$ python3 -q
>>> import numpy as np
>>> from numpy import linalg as LA
>>> np.set_printoptions(precision=2, suppress=True, linewidth=120, floatmode="fixed")
>>> def rd(a):
...     return np.round(a, 2) + 0
... 
>>> feats = np.load("a.npy")
>>> feats
array([[ 0, -2,  0, -2],
       [ 0, -2,  0, -2],
       [ 0, -2,  0, -2],
       [ 0, -2,  0, -2]])
>>> # column 2 repeats column 0
>>> W1 = np.array([[0, 2, 0], [2, 2, 0], [0, 2, 0], [1, 2, 2]])
>>> c = np.array([2, 3, 3])
>>> H = np.maximum(feats @ W1 + c, 0)
>>> H
array([[0, 0, 0],
       [0, 0, 0],
       [0, 0, 0],
       [0, 0, 0]])
>>> (H > 0).mean(axis=0)
array([0.00, 0.00, 0.00])
>>> (H > 0).astype(int)
array([[0, 0, 0],
       [0, 0, 0],
       [0, 0, 0],
       [0, 0, 0]])
>>> W2 = np.array([[-2, 0], [-6, 1], [6, -8]])
>>> (H @ W2).round(6).argmax(axis=1)
array([0, 0, 0, 0])
>>> vec = np.array([3, -2, -1, -9])
>>> a = np.maximum(feats @ vec, 0)
>>> np.flatnonzero(a > 1e-9)
array([0, 1, 2, 3])
>>> np.tanh(feats @ vec)
array([1.00, 1.00, 1.00, 1.00])
>>> np.maximum(feats @ (3 * vec), 0)
array([66, 66, 66, 66])
>>> left, s, Vt = LA.svd(feats)
>>> vecs = Vt[:(s > 1e-8).sum()]
>>> rng = np.random.default_rng(22)
>>> vec = feats[2] + -3 * feats[1] + rng.integers(2) * np.eye(4)[1]
>>> vec
array([0.00, 5.00, 0.00, 4.00])
>>> rd(LA.norm(vec - vecs.T @ vecs @ vec))
np.float64(0.71)
>>> rd(np.diag(vecs.T @ vecs))
array([0.00, 0.50, 0.00, 0.50])
>>> left, s, Vt = LA.svd(feats)
>>> np.argmax(s[:-1] / (s[1:] + 1e-6)) + 1
np.int64(1)
>>> A2 = left[:, :1] @ np.diag(s[:1]) @ Vt[:1]
>>> LA.matrix_rank(A2)
np.int64(1)
>>> rd(A2)
array([[ 0.00, -2.00,  0.00, -2.00],
       [ 0.00, -2.00,  0.00, -2.00],
       [ 0.00, -2.00,  0.00, -2.00],
       [ 0.00, -2.00,  0.00, -2.00]])
>>> rd(LA.norm(feats - A2) / LA.norm(feats))
np.float64(0.0)
>>> LA.matrix_rank(feats, rtol=0.05)
np.int64(1)
>>> m1 = np.load("run1.npy")
>>> rd(m1)
array([[ 0.25,  0.42, -0.08,  0.08],
       [ 0.42,  0.69, -0.14,  0.14],
       [-0.08, -0.14,  0.03, -0.03],
       [ 0.08,  0.14, -0.03,  0.03]])
>>> # symmetric
>>> z = rng.permutation(4)
>>> z
array([1, 2, 3, 0])
>>> A2 = m1[z][:, z]
>>> rd(A2)
array([[ 0.69, -0.14,  0.14,  0.42],
       [-0.14,  0.03, -0.03, -0.08],
       [ 0.14, -0.03,  0.03,  0.08],
       [ 0.42, -0.08,  0.08,  0.25]])
>>> rd(np.sort(np.abs(LA.eigvals(A2))))
array([0.00, 0.00, 0.00, 1.00])
>>> np.trace(A2)
np.float64(1.0)
>>> LA.matrix_rank(m1, rtol=0.1)
np.int64(1)
>>> LA.cond(m1) > 100
np.True_
>>> [round(float(x), 2) for x in LA.svd(m1, compute_uv=False)[:3]]
[1.0, 0.0, 0.0]
>>> rd(LA.norm(m1, 2) / LA.norm(m1))
np.float64(1.0)
>>> X = np.loadtxt("sample18.csv", delimiter=",")
>>> X
array([[-4.33, -5.49,  1.56],
       [ 1.31,  1.77,  1.41],
       [-0.21,  2.48,  0.65],
       [-4.60,  2.92, -0.79],
       [ 4.97, -0.39, -1.79],
       [ 1.54,  3.21,  1.19],
       [ 2.89,  2.65, -0.01],
       [ 0.09,  3.14, -3.43],
       [ 0.84,  2.61, -0.93],
       [ 0.48, -1.41,  0.62],
       [-1.14, -0.41,  0.90],
       [ 0.48,  1.93,  2.95],
       [ 3.43, -2.48,  0.95],
       [ 1.93,  1.42, -1.32]])
>>> z = rng.permutation(3)
>>> A2 = X[:, z] * rng.choice([-1, 1], 3)
>>> A2
array([[ 5.49, -4.33, -1.56],
       [-1.77,  1.31, -1.41],
       [-2.48, -0.21, -0.65],
       [-2.92, -4.60,  0.79],
       [ 0.39,  4.97,  1.79],
       [-3.21,  1.54, -1.19],
       [-2.65,  2.89,  0.01],
       [-3.14,  0.09,  3.43],
       [-2.61,  0.84,  0.93],
       [ 1.41,  0.48, -0.62],
       [ 0.41, -1.14, -0.90],
       [-1.93,  0.48, -2.95],
       [ 2.48,  3.43, -0.95],
       [-1.42,  1.93,  1.32]])
>>> left, _, Vt = LA.svd(X.T @ A2)
>>> rd(LA.lstsq(X, A2)[0])
array([[ 0.00,  1.00,  0.00],
       [-1.00,  0.00,  0.00],
       [ 0.00,  0.00, -1.00]])
>>> cen = (X - X.mean(axis=0)) / X.std(axis=0)
>>> rd(cen.std(axis=0))
array([1.00, 1.00, 1.00])
>>> c = LA.lstsq(np.delete(cen, 0, axis=1), cen[:, 0])[0]
>>> rd(c)
array([ 0.11, -0.13])
>>> np.abs(c).argmax()
np.int64(1)
>>> A2 = X / np.sqrt((X ** 2).mean(axis=1, keepdims=True))
>>> LA.matrix_rank(X - X.mean(axis=1, keepdims=True))
np.int64(2)
>>> rd(LA.norm(A2, axis=1))
array([1.73, 1.73, 1.73, 1.73, 1.73, 1.73, 1.73, 1.73, 1.73, 1.73, 1.73, 1.73, 1.73, 1.73])
>>> rd(A2[4])
array([ 1.63, -0.13, -0.59])
>>> Q, vecs = LA.qr(X[:, :1])[0], LA.qr(X[:, 1:])[0]
>>> s = LA.svd(Q.T @ vecs, compute_uv=False)
>>> (s > 0.9).sum()
np.int64(0)
>>> u, r1 = X[10], X[2]
>>> rd(u @ r1)
np.float64(-0.19)
>>> pr = (u @ r1) / (u @ u) * u
>>> rd(pr)
array([ 0.10,  0.03, -0.08])
>>> mat = np.load("out11.npy")
>>> mat
array([[0, 0, 0],
       [5, 4, 3],
       [0, 0, 0],
       [0, 0, 0],
       [0, 0, 0],
       [0, 0, 0],
       [1, 2, 0],
       [1, 2, 0],
       [0, 0, 0],
       [5, 4, 3],
       [1, 2, 0],
       [0, 0, 0],
       [0, 0, 0],
       [0, 0, 0],
       [0, 0, 0],
       [1, 2, 0],
       [0, 0, 0],
       [0, 0, 0],
       [0, 0, 0],
       [1, 2, 0],
       [5, 4, 3],
       [0, 0, 0],
       [0, 0, 0],
       [1, 2, 0],
       [0, 0, 0],
       [0, 0, 0]])
>>> np.allclose(mat[:-1].T @ LA.lstsq(mat[:-1].T, mat[-1])[0], mat[-1])
True
>>> np.abs(np.diag(LA.qr(mat)[1])) > 1e-9
array([ True,  True, False])
>>> np.unique(mat.round(6), axis=0).shape
(3, 3)
>>> z = mat[:, 1] > np.median(mat[:, 1])
>>> u = mat[z].mean(axis=0) - mat[~z].mean(axis=0)
>>> np.argsort(-np.abs(u).round(6), kind="stable")
array([1, 0, 2])
>>> rd(u)
array([2.33, 2.67, 1.00])
>>> ((mat - mat.mean(axis=0)) @ u > 0).astype(int)
array([0, 1, 0, 0, 0, 0, 1, 1, 0, 1, 1, 0, 0, 0, 0, 1, 0, 0, 0, 1, 1, 0, 0, 1, 0, 0])
>>> left, s, Vt = LA.svd(mat)
>>> vecs = Vt[:(s > 1e-8).sum()]
>>> vec = mat[19] + 4 * mat[3] + rng.integers(2) * np.eye(3)[2]
>>> vec
array([1.00, 2.00, 0.00])
>>> LA.matrix_rank(np.vstack([mat, vec]))
np.int64(2)
>>> rd(vecs.T @ vecs)
array([[ 0.56,  0.22,  0.44],
       [ 0.22,  0.89, -0.22],
       [ 0.44, -0.22,  0.56]])
>>> rd(LA.norm(vec - vecs.T @ vecs @ vec))
np.float64(0.0)
>>> t3 = np.stack([mat, -2 * mat, mat[::-1]])
>>> LA.matrix_rank(t3.reshape(3, -1))
np.int64(2)
>>> rd(LA.norm(t3, axis=(1, 2)))
array([13.42, 26.83, 13.42])
>>> LA.matrix_rank(t3)
array([2, 2, 2])
>>> t3.shape
(3, 26, 3)
>>> A2 = np.array([[-2], [-7], [3], [8]])
>>> W2 = np.array([[1, 2, 0, 3]])
>>> E = A2 @ W2
>>> E
array([[ -2,  -4,   0,  -6],
       [ -7, -14,   0, -21],
       [  3,   6,   0,   9],
       [  8,  16,   0,  24]])
>>> E @ E
array([[ -16,  -32,    0,  -48],
       [ -56, -112,    0, -168],
       [  24,   48,    0,   72],
       [  64,  128,    0,  192]])
>>> np.allclose(E @ E.T, E.T @ E)
False
>>> rd(np.abs(LA.eigvals(E)).max())
np.float64(8.0)
>>> u = np.array([-1, 1, -3]) + 0.5
>>> F = np.outer(u, u) / (u @ u)
>>> rd(F)
array([[ 0.03, -0.09,  0.14],
       [-0.09,  0.26, -0.43],
       [ 0.14, -0.43,  0.71]])
>>> # a projection of rank 1
>>> A2 = np.array([[-3, -2, -3], [-1, 3, -2], [1, 3, 3]])
>>> LA.matrix_rank(np.vstack([F, A2.T]))
np.int64(3)
>>> rd(F @ A2)
array([[ 0.14,  0.11,  0.51],
       [-0.43, -0.34, -1.54],
       [ 0.71,  0.57,  2.57]])
>>> rd(np.einsum("ij->j", F))
array([ 0.09, -0.26,  0.43])
